In [1]: import numpy as np

In [2]: import numpy.linalg as la

In [3]: np.set_printoptions(precision=1, suppress=True, linewidth=160, legacy="1.25")

In [4]: A = np.load("run3.npy")

In [5]: print(A)
[[ 2.9  1.7  5.1  3. ]
 [ 1.5  3.4  4.8  5. ]
 [-2.  -1.3 -2.7  0.6]
 [ 3.9 -0.9 -0.5 -3.4]
 [ 0.8  3.1  4.5  5.3]
 [ 2.5  3.9  4.5  4.1]
 [ 0.9  3.6  3.7  5. ]
 [ 2.   1.5  4.2  3.2]
 [ 1.4  6.1  2.5  4.9]
 [ 3.1  5.8  6.9  6.2]
 [ 3.4  0.3  3.3  0.5]
 [ 1.8  3.7  3.2  3.7]
 [ 2.3  4.4  4.2  4.3]
 [ 3.4  3.7  4.1  2.8]
 [-1.   2.6  0.1  3.7]
 [-0.9  2.4 -0.2  3.2]
 [ 5.6  4.   4.2  0.8]
 [ 1.4 -2.1  2.   0.2]
 [ 4.8  4.8  5.2  2.8]
 [ 2.6  4.8  4.9  4.7]
 [ 3.2  3.7  2.3  1.6]
 [ 2.6  0.5  2.5  0.7]
 [-0.7  4.   3.4  6.5]
 [ 0.3  1.7  2.5  3.7]
 [ 0.8  4.3  4.3  5.8]
 [ 3.4 -0.6  4.6  0.9]]

In [6]: rng = np.random.default_rng(150)

In [7]: idx = rng.permutation(4)

In [8]: out = A[:, idx] * rng.choice([-1, 1], 4)

In [9]: print(out)
[[ 2.9 -5.1  1.7 -3. ]
 [ 1.5 -4.8  3.4 -5. ]
 [-2.   2.7 -1.3 -0.6]
 [ 3.9  0.5 -0.9  3.4]
 [ 0.8 -4.5  3.1 -5.3]
 [ 2.5 -4.5  3.9 -4.1]
 [ 0.9 -3.7  3.6 -5. ]
 [ 2.  -4.2  1.5 -3.2]
 [ 1.4 -2.5  6.1 -4.9]
 [ 3.1 -6.9  5.8 -6.2]
 [ 3.4 -3.3  0.3 -0.5]
 [ 1.8 -3.2  3.7 -3.7]
 [ 2.3 -4.2  4.4 -4.3]
 [ 3.4 -4.1  3.7 -2.8]
 [-1.  -0.1  2.6 -3.7]
 [-0.9  0.2  2.4 -3.2]
 [ 5.6 -4.2  4.  -0.8]
 [ 1.4 -2.  -2.1 -0.2]
 [ 4.8 -5.2  4.8 -2.8]
 [ 2.6 -4.9  4.8 -4.7]
 [ 3.2 -2.3  3.7 -1.6]
 [ 2.6 -2.5  0.5 -0.7]
 [-0.7 -3.4  4.  -6.5]
 [ 0.3 -2.5  1.7 -3.7]
 [ 0.8 -4.3  4.3 -5.8]
 [ 3.4 -4.6 -0.6 -0.9]]

In [10]: left, _, vt = la.svd(A.T @ out)

In [11]: print(idx)
[0 2 1 3]

In [12]: D = la.norm(A[:, None] - A[None], axis=-1)

In [13]: print(la.norm(A - A.mean(axis=0), axis=1))
[2.3 2.6 8.5 8.5 2.8 2.1 2.4 1.5 4.  5.9 3.8 1.2 2.4 2.  4.3 4.4 4.6 5.7 4.1 3.2 2.4 3.4 4.5 2.1 3.5 4.4]

In [14]: print(la.matrix_rank(D ** 2))
6

In [15]: print(D.shape)
(26, 26)

In [16]: print(D[:5, :5])
[[ 0.   3.  10.   8.9  3.5]
 [ 3.   0.  10.5 11.1  0.9]
 [10.  10.5  0.   7.5 10.1]
 [ 8.9 11.1  7.5  0.  11.2]
 [ 3.5  0.9 10.1 11.2  0. ]]

In [17]: vec = np.array([4, 5, 2, 1])

In [18]: rhs = A @ vec

In [19]: print(np.round(la.pinv(A) @ A, 1) + 0)
[[1. 0. 0. 0.]
 [0. 1. 0. 0.]
 [0. 0. 1. 0.]
 [0. 0. 0. 1.]]

In [20]: print(la.lstsq(A, rhs)[0])
[4. 5. 2. 1.]

In [21]: print(la.solve(A.T @ A, A.T @ rhs))
[4. 5. 2. 1.]

In [22]: rhs = rhs + 0.1 * rng.normal(size=26)

In [23]: print(rhs)
[ 33.2  37.4 -19.2   6.8  33.1  42.7  33.8  26.9  46.1  61.5  22.2  35.8  43.8  43.   12.9  11.3  51.5  -0.7  56.3  49.   37.6  18.5  30.4  18.3  39.1  20.7]

In [24]: beta, *_ = la.lstsq(A, rhs)

In [25]: print([round(float(la.norm(la.solve(A.T @ A + lam * np.eye(4), A.T @ rhs))), 2) for lam in (0, 1, 10, 100)])
[6.79, 6.74, 6.38, 5.24]

In [26]: print(beta.round())
[4. 5. 2. 1.]

In [27]: print(beta)
[4. 5. 2. 1.]

In [28]: K = np.load("case18.npy")

In [29]: print(K)
[[-0.9  0.2 -1.6 -1.6 -0.6 -0.1  1. ]
 [ 0.2 -0.8 -0.5 -2.   0.6  0.  -0.8]
 [ 0.8 -0.9  0.1 -0.6  0.4 -1.1  0.5]
 [-2.1 -1.4  0.7  0.9  1.6 -0.4 -0.2]
 [ 0.4 -0.8 -1.   2.3 -0.4  1.3  0.9]
 [ 0.2  1.3  0.2 -0.3  0.  -1.  -0.9]]

In [30]: ang = np.radians(30)

In [31]: Rm = np.eye(7)

In [32]: Rm[2, 2] = Rm[4, 4] = np.cos(ang)

In [33]: Rm[2, 4], Rm[4, 2] = -np.sin(ang), np.sin(ang)

In [34]: print(Rm)
[[ 1.   0.   0.   0.   0.   0.   0. ]
 [ 0.   1.   0.   0.   0.   0.   0. ]
 [ 0.   0.   0.9  0.  -0.5  0.   0. ]
 [ 0.   0.   0.   1.   0.   0.   0. ]
 [ 0.   0.   0.5  0.   0.9  0.   0. ]
 [ 0.   0.   0.   0.   0.   1.   0. ]
 [ 0.   0.   0.   0.   0.   0.   1. ]]

In [35]: out = K @ Rm.T

In [36]: print(np.allclose(K @ K.T, out @ out.T))
True

In [37]: print(la.svd(K, compute_uv=False), la.svd(out, compute_uv=False))
[3.9 3.3 2.8 2.  1.4 0.8] [3.9 3.3 2.8 2.  1.4 0.8]

In [38]: print(np.round(la.det(Rm), 1), round(float(np.trace(Rm)), 1))
1.0 6.7

In [39]: print(np.allclose(la.norm(K, axis=1), la.norm(out, axis=1)))
True

In [40]: print(np.abs(out - K).max(axis=0))
[0.  0.  0.9 0.  0.7 0.  0. ]

In [41]: out = K + rng.integers(-2, 3, (6, 5)) @ rng.integers(-2, 3, (5, 7))

In [42]: print(out)
[[ 4.1 -4.8  4.4 -5.6 -2.6 -0.1  5. ]
 [ 3.2 -4.8 -7.5  4.  -5.4 -4.   2.2]
 [ 3.8 -0.9  1.1 -0.6  6.4 -5.1 -8.5]
 [ 1.9 -0.4  1.7  1.9  6.6 -0.4 -7.2]
 [-1.6 -0.8 -5.   5.3  1.6 -2.7 -5.1]
 [ 4.2  2.3  1.2  0.7  5.  -1.  -7.9]]

In [43]: print(np.round(la.svd(out - K, compute_uv=False), 1) + 0)
[19.5 14.1 10.3  4.6  0.9  0. ]

In [44]: print(la.matrix_rank(out - K, tol=1e-8))
5

In [45]: print(np.abs(out - K).sum(axis=1))
[26. 33. 23. 19. 21. 19.]

In [46]: W = np.array([[0, 5, 5, 0, 3],
    ...:     [2, 2, 4, 4, 3],
    ...:     [1, 5, 4, 3, 1],
    ...:     [4, 2, 3, 2, 2],
    ...:     [4, 3, 1, 5, 2],
    ...:     [3, 5, 4, 0, 1],
    ...:     [5, 3, 1, 5, 0]])

In [47]: beta = np.array([3, -3, 1, 3, -2])

In [48]: H = np.maximum(out @ W + beta, 0)

In [49]: print((H > 0).mean(axis=0))
[0.2 0.5 0.5 0.3 0.5]

In [50]: print(la.matrix_rank(H))
4

In [51]: W2 = np.array([[-9, -6], [-4, -8], [5, -3], [-7, -3], [-4, 5]])

In [52]: print(W @ W2)
[[ -7 -40]
 [-46 -37]
 [-34 -62]
 [-51 -45]
 [-86 -56]
 [-31 -65]
 [-87 -72]]

In [53]: print((H @ W2).round(6).argmax(axis=1))
[0 0 1 1 0 0]

In [54]: print(la.matrix_rank(K))
6

In [55]: print(la.svd(K, compute_uv=False))
[3.9 3.3 2.8 2.  1.4 0.8]

In [56]: print(np.abs(K).max())
2.3

In [57]: def softmax(z):
    ...:     e = np.exp(z - z.max(axis=-1, keepdims=True))
    ...:     return e / e.sum(axis=-1, keepdims=True)
    ...: 

In [58]: print(np.round(softmax(K[1] + 3), 1) + 0)
[0.2 0.1 0.1 0.  0.3 0.2 0.1]

In [59]: print(np.round(softmax(10 * K[1]), 1) + 0)
[0. 0. 0. 0. 1. 0. 0.]

In [60]: print(np.round(softmax(K[1]), 1) + 0)
[0.2 0.1 0.1 0.  0.3 0.2 0.1]

In [61]: print(softmax(K).sum(axis=1))
[1. 1. 1. 1. 1. 1.]

In [62]: scores = K @ K.T / np.sqrt(7)

In [63]: print(np.round(softmax(scores), 1) + 0)
[[0.7 0.1 0.1 0.  0.  0. ]
 [0.2 0.6 0.1 0.1 0.  0.1]
 [0.1 0.2 0.4 0.1 0.1 0.1]
 [0.  0.  0.  0.9 0.  0. ]
 [0.  0.  0.  0.  0.9 0. ]
 [0.1 0.1 0.1 0.1 0.  0.5]]

In [64]: print(np.round(softmax(scores + np.triu(np.full(scores.shape, -np.inf), 1)), 1) + 0)
[[1.  0.  0.  0.  0.  0. ]
 [0.2 0.8 0.  0.  0.  0. ]
 [0.2 0.3 0.5 0.  0.  0. ]
 [0.  0.  0.  1.  0.  0. ]
 [0.  0.  0.  0.  0.9 0. ]
 [0.1 0.1 0.1 0.1 0.  0.5]]

In [65]: print(softmax(scores).round(6).argmax(axis=1))
[0 1 2 3 4 5]

In [66]: feats = np.load("m.npy")

In [67]: print(feats)
[[1 0 2]
 [2 1 0]
 [0 2 1]]

In [68]: left, sigma, vt = la.svd(feats, full_matrices=False)

In [69]: print(left.shape, sigma.shape, vt.shape)
(3, 3) (3,) (3, 3)

In [70]: print(round(float(np.sqrt((sigma ** 2).sum())), 1), np.round(la.norm(feats), 1))
3.9 3.9

In [71]: print(np.abs(left[:, 0]).round(6).argmax())
0

In [72]: idx = rng.permutation(3)

In [73]: print(idx)
[2 1 0]

In [74]: out = feats[idx][:, idx]

In [75]: print(out)
[[1 2 0]
 [0 1 2]
 [2 0 1]]

In [76]: print(np.sort(np.abs(la.eigvals(out))))
[1.7 1.7 3. ]

In [77]: print(np.trace(out))
3

In [78]: print(feats @ np.ones(3))
[3. 3. 3.]

In [79]: print(np.fft.fft(feats[0]))
[3.+0.j  0.+1.7j 0.-1.7j]

In [80]: print(feats @ (-1.0) ** np.arange(3))
[ 3.  1. -1.]
